>>> import numpy as np
>>> from numpy import linalg as LA
>>> np.set_printoptions(suppress=True, linewidth=160)
>>> def rd(a):
...     return np.round(a, 1) + 0
... 
>>> A = np.load("data.npy")
>>> A
array([[-1,  0,  1,  2,  3,  4],
       [ 5,  6,  7,  8,  9, 10],
       [11, 12, 13, 14, 15, 16],
       [17, 18, 19, 20, 21, 22],
       [23, 24, 25, 26, 27, 28],
       [29, 30, 31, 32, 33, 34]])
>>> # null space of dimension 4
>>> Uu, sig, vt = LA.svd(A, full_matrices=False)
>>> rd(np.abs(vt[0]))
array([0.4, 0.4, 0.4, 0.4, 0.4, 0.5])
>>> rd(np.sqrt((sig ** 2).sum())), rd(LA.norm(A))
(np.float64(117.0), np.float64(117.0))
>>> np.abs(Uu[:, 0]).round(6).argmax()
np.int64(5)
>>> Uu.shape, sig.shape, vt.shape
((6, 6), (6,), (6, 6))
>>> rd(Uu.T @ A @ vt.T)
array([[116.9,   0. ,   0. ,   0. ,   0. ,   0. ],
       [  0. ,   5.4,   0. ,   0. ,   0. ,   0. ],
       [  0. ,   0. ,   0. ,   0. ,   0. ,   0. ],
       [  0. ,   0. ,   0. ,   0. ,   0. ,   0. ],
       [  0. ,   0. ,   0. ,   0. ,   0. ,   0. ],
       [  0. ,   0. ,   0. ,   0. ,   0. ,   0. ]])
>>> A.reshape(-1, 2)
array([[-1,  0],
       [ 1,  2],
       [ 3,  4],
       [ 5,  6],
       [ 7,  8],
       [ 9, 10],
       [11, 12],
       [13, 14],
       [15, 16],
       [17, 18],
       [19, 20],
       [21, 22],
       [23, 24],
       [25, 26],
       [27, 28],
       [29, 30],
       [31, 32],
       [33, 34]])
>>> A.reshape(6, 7)
Traceback (most recent call last):
  File "<python-input-14>", line 1, in <module>
    A.reshape(6, 7)
    ~~~~~~~~~^^^^^^
ValueError: cannot reshape array of size 36 into shape (6,7)
>>> A.reshape(2, -1)
array([[-1,  0,  1,  2,  3,  4,  5,  6,  7,  8,  9, 10, 11, 12, 13, 14, 15, 16],
       [17, 18, 19, 20, 21, 22, 23, 24, 25, 26, 27, 28, 29, 30, 31, 32, 33, 34]])
>>> T = A.reshape(6, 2, -1)
>>> np.einsum("ihd,jhd->hij", T, T).shape
(2, 6, 6)
>>> np.swapaxes(T, 1, 2)[3]
array([[17, 20],
       [18, 21],
       [19, 22]])
>>> T[:, 0]
array([[-1,  0,  1],
       [ 5,  6,  7],
       [11, 12, 13],
       [17, 18, 19],
       [23, 24, 25],
       [29, 30, 31]])
>>> T.sum(axis=1)
array([[ 1,  3,  5],
       [13, 15, 17],
       [25, 27, 29],
       [37, 39, 41],
       [49, 51, 53],
       [61, 63, 65]])
>>> X = np.load("m.npy")
>>> X
array([[-1,  0,  1,  2,  3,  4],
       [ 5,  6,  7,  8,  9, 10],
       [11, 12, 13, 14, 15, 16],
       [17, 18, 19, 20, 21, 22],
       [23, 24, 25, 26, 27, 28],
       [29, 30, 31, 32, 33, 34]])
>>> LA.matrix_rank(X, rtol=0.1)
np.int64(1)
>>> rd(LA.norm(X, 2) / LA.norm(X))
np.float64(1.0)
>>> mat = np.loadtxt("layer11.csv", delimiter=",")
>>> rd(mat)
array([[ 1. ,  0. ,  0. , -0.1],
       [ 0. ,  0.8,  0.2,  0.3],
       [ 0. ,  0.2,  0.8, -0.4],
       [-0.1,  0.3, -0.4,  0.4]])
>>> np.argsort(-LA.norm(mat, axis=0).round(6), kind="stable")[:3]
array([0, 1, 2])
>>> [round(float(x), 1) for x in LA.svd(mat, compute_uv=False)[:3]]
[1.0, 1.0, 1.0]
>>> LA.matrix_rank(mat, rtol=0.1)
np.int64(3)
>>> Uu, sig, vt = LA.svd(mat)
>>> rd(sig)
array([1., 1., 1., 0.])
>>> np.argmax(sig[:-1] / (sig[1:] + 1e-6)) + 1
np.int64(3)
>>> out = Uu[:, :3] @ np.diag(sig[:3]) @ vt[:3]
>>> LA.matrix_rank(mat, rtol=0.05)
np.int64(3)
>>> rd(LA.norm(mat - out) / LA.norm(mat))
np.float64(0.0)
>>> rk = LA.matrix_rank(mat)
>>> rk
np.int64(3)
>>> N = LA.svd(mat)[2][rk:].T
>>> rd(N[:, 0] / N[np.abs(N[:, 0]).round(6).argmax(), 0])
array([ 0.1, -0.6,  0.6,  1. ])
>>> np.allclose(mat @ N, 0)
True
>>> [int(LA.matrix_rank(mat[:, :j + 1])) for j in range(4)]
[1, 2, 3, 3]
>>> [int(LA.matrix_rank(mat[:i])) for i in range(1, len(mat) + 1)]
[1, 2, 3, 3]
>>> rd(mat @ N)
array([[0.],
       [0.],
       [0.],
       [0.]])
>>> out = np.array([[1, 1], [1, -1]])
>>> rng = np.random.default_rng(92238)
>>> J = np.kron(out, np.kron(out, out))[rng.permutation(8)][:6]
>>> J
array([[ 1,  1,  1,  1,  1,  1,  1,  1],
       [ 1, -1,  1, -1, -1,  1, -1,  1],
       [ 1, -1, -1,  1,  1, -1, -1,  1],
       [ 1,  1, -1, -1, -1, -1,  1,  1],
       [ 1,  1, -1, -1,  1,  1, -1, -1],
       [ 1, -1,  1, -1,  1, -1,  1, -1]])
>>> gram = J.T @ J
>>> np.diag(gram)
array([6, 6, 6, 6, 6, 6, 6, 6])
>>> x0 = np.array([2, 3, -2, -3, 3, -5, 2, 4])
>>> J * x0
array([[ 2,  3, -2, -3,  3, -5,  2,  4],
       [ 2, -3, -2,  3, -3, -5, -2,  4],
       [ 2, -3,  2, -3,  3,  5, -2,  4],
       [ 2,  3,  2,  3, -3,  5,  2,  4],
       [ 2,  3,  2,  3,  3, -5, -2, -4],
       [ 2, -3, -2,  3,  3,  5,  2, -4]])
>>> (J @ x0).argmax()
np.int64(3)
>>> (J * x0).sum(axis=1)
array([ 4, -6,  8, 18,  2,  6])
>>> out = J / LA.norm(J, axis=1)
Traceback (most recent call last):
  File "<python-input-54>", line 1, in <module>
    out = J / LA.norm(J, axis=1)
          ~~^~~~~~~~~~~~~~~~~~~~
ValueError: operands could not be broadcast together with shapes (6,8) (6,) 
>>> out = J / LA.norm(J, axis=1, keepdims=True)
>>> gram = out @ out.T
>>> (gram - 2 * np.eye(6)).round(6).argmax(axis=1)
array([1, 0, 0, 0, 0, 0])
>>> rd(gram)
array([[1., 0., 0., 0., 0., 0.],
       [0., 1., 0., 0., 0., 0.],
       [0., 0., 1., 0., 0., 0.],
       [0., 0., 0., 1., 0., 0.],
       [0., 0., 0., 0., 1., 0.],
       [0., 0., 0., 0., 0., 1.]])
>>> M = np.array([[-2, -2, -2, -2, -2, -2],
...     [-2, -4, -4, -4, -4, -4],
...     [-2, -4, -6, -6, -6, -6],
...     [-2, -4, -6, -8, -8, -8],
...     [-2, -4, -6, -8, -10, -10],
...     [-2, -4, -6, -8, -10, -12]])
>>> rd(LA.eigvalsh(M).min())
np.float64(-34.4)
>>> np.all(LA.eigvalsh(M) > 0)
np.False_
>>> out = np.array([[0, 0], [3, 1], [3, 1], [1, 0], [0, 0], [0, 3]])
>>> np.einsum("ij,ij->i", M, M)
array([ 24,  84, 164, 248, 320, 364])
>>> M @ out
array([[-14, -10],
       [-28, -20],
       [-36, -28],
       [-38, -34],
       [-38, -40],
       [-38, -46]])
>>> np.einsum("ik,kj->ji", M, out)
array([[-14, -28, -36, -38, -38, -38],
       [-10, -20, -28, -34, -40, -46]])
>>> LA.matrix_rank(np.vstack([M, out.T]))
np.int64(6)
>>> out.T @ M.T
array([[-14, -28, -36, -38, -38, -38],
       [-10, -20, -28, -34, -40, -46]])
>>> np.einsum("ij->j", M)
array([-12, -22, -30, -36, -40, -42])
>>> w, evecs = LA.eigvalsh(M)
Traceback (most recent call last):
  File "<python-input-69>", line 1, in <module>
    w, evecs = LA.eigvalsh(M)
    ^^^^^^^^
ValueError: too many values to unpack (expected 2)
>>> w, evecs = LA.eigh(M)
>>> rd(LA.eigvalsh(M @ M))
array([   0.3,    0.4,    0.8,    2.4,   15.8, 1184.3])
>>> rd(w)
array([-34.4,  -4. ,  -1.5,  -0.9,  -0.6,  -0.5])
>>> rd(evecs @ np.diag(w) @ evecs.T)
array([[ -2.,  -2.,  -2.,  -2.,  -2.,  -2.],
       [ -2.,  -4.,  -4.,  -4.,  -4.,  -4.],
       [ -2.,  -4.,  -6.,  -6.,  -6.,  -6.],
       [ -2.,  -4.,  -6.,  -8.,  -8.,  -8.],
       [ -2.,  -4.,  -6.,  -8., -10., -10.],
       [ -2.,  -4.,  -6.,  -8., -10., -12.]])
>>> rd(evecs.T @ evecs)
array([[1., 0., 0., 0., 0., 0.],
       [0., 1., 0., 0., 0., 0.],
       [0., 0., 1., 0., 0., 0.],
       [0., 0., 0., 1., 0., 0.],
       [0., 0., 0., 0., 1., 0.],
       [0., 0., 0., 0., 0., 1.]])
>>> LA.matrix_rank(M)
np.int64(6)
>>> np.unravel_index(np.abs(M).argmax(), M.shape)
(np.int64(5), np.int64(5))
>>> M.sum(axis=0)
array([-12, -22, -30, -36, -40, -42])
>>> rd(M.mean(axis=0))
array([-2. , -3.7, -5. , -6. , -6.7, -7. ])
>>> rd(LA.svd(M, compute_uv=False))
array([34.4,  4. ,  1.5,  0.9,  0.6,  0.5])
>>> M.shape
(6, 6)
>>> feats = np.loadtxt("w.csv", delimiter=",")
>>> feats
array([[-4.,  0.,  0.,  0.],
       [ 4.,  0.,  0.,  0.]])
>>> # column 2 repeats column 1
>>> x0 = np.array([-2, -1, 1, -3])
>>> LA.norm(feats @ x0) <= LA.norm(feats, 2) * LA.norm(x0) + 1e-9
np.True_
>>> feats * x0
array([[ 8., -0.,  0., -0.],
       [-8., -0.,  0., -0.]])
>>> feats @ np.ones(4)
array([-4.,  4.])
>>> feats @ (2 * x0)
array([ 16., -16.])
>>> x0 = np.array([2, 2, 1, 0])
>>> h1 = np.maximum(feats @ x0, 0)
>>> np.maximum(feats @ x0, 0) - np.maximum(-feats @ x0, 0)
array([-8.,  8.])
>>> feats.T @ h1
array([32.,  0.,  0.,  0.])
>>> np.flatnonzero(h1 > 1e-9)
array([1])
>>> feats @ feats.T
array([[ 16., -16.],
       [-16.,  16.]])
>>> feats[:, 1] @ feats[:, 0]
np.float64(0.0)
>>> rd(LA.pinv(feats))
array([[-0.1,  0.1],
       [ 0. ,  0. ],
       [ 0. ,  0. ],
       [ 0. ,  0. ]])
>>> feats.T @ feats
array([[32.,  0.,  0.,  0.],
       [ 0.,  0.,  0.,  0.],
       [ 0.,  0.,  0.,  0.],
       [ 0.,  0.,  0.,  0.]])
>>> LA.matrix_rank(feats)
np.int64(1)
>>> feats.sum(axis=0)
array([0., 0., 0., 0.])
>>> rd(LA.norm(feats))
np.float64(5.7)
>>> feats.sum(axis=1)
array([-4.,  4.])
>>> feats.shape
(2, 4)
>>> feats[:, 4]
Traceback (most recent call last):
  File "<python-input-103>", line 1, in <module>
    feats[:, 4]
    ~~~~~^^^^^^
IndexError: index 4 is out of bounds for axis 1 with size 4
>>> rd(LA.norm(feats, 2) / LA.norm(feats))
np.float64(1.0)
>>> np.argsort(-LA.norm(feats, axis=0).round(6), kind="stable")[:3]
array([0, 1, 2])
>>> F = np.load("sample8.npy")
>>> F
array([[2., 2., 0., 0., 0.],
       [2., 0., 2., 0., 0.],
       [0., 2., 2., 2., 0.],
       [0., 0., 2., 5., 2.],
       [0., 0., 0., 2., 3.]])
>>> # symmetric
>>> w, evecs = LA.eigh(F)
>>> x0 = np.array([2, 0, 1, 2, -1])
>>> rd(evecs * np.maximum(w, 0) @ evecs.T)
array([[ 2.3,  1.4,  0.4, -0.1,  0. ],
       [ 1.4,  1.3,  1.2,  0.2, -0.1],
       [ 0.4,  1.2,  2.4,  1.9,  0.1],
       [-0.1,  0.2,  1.9,  5. ,  2. ],
       [ 0. , -0.1,  0.1,  2. ,  3. ]])
>>> np.abs(F).sum(axis=1).max(), rd(np.abs(w).max())
(np.float64(9.0), np.float64(6.9))
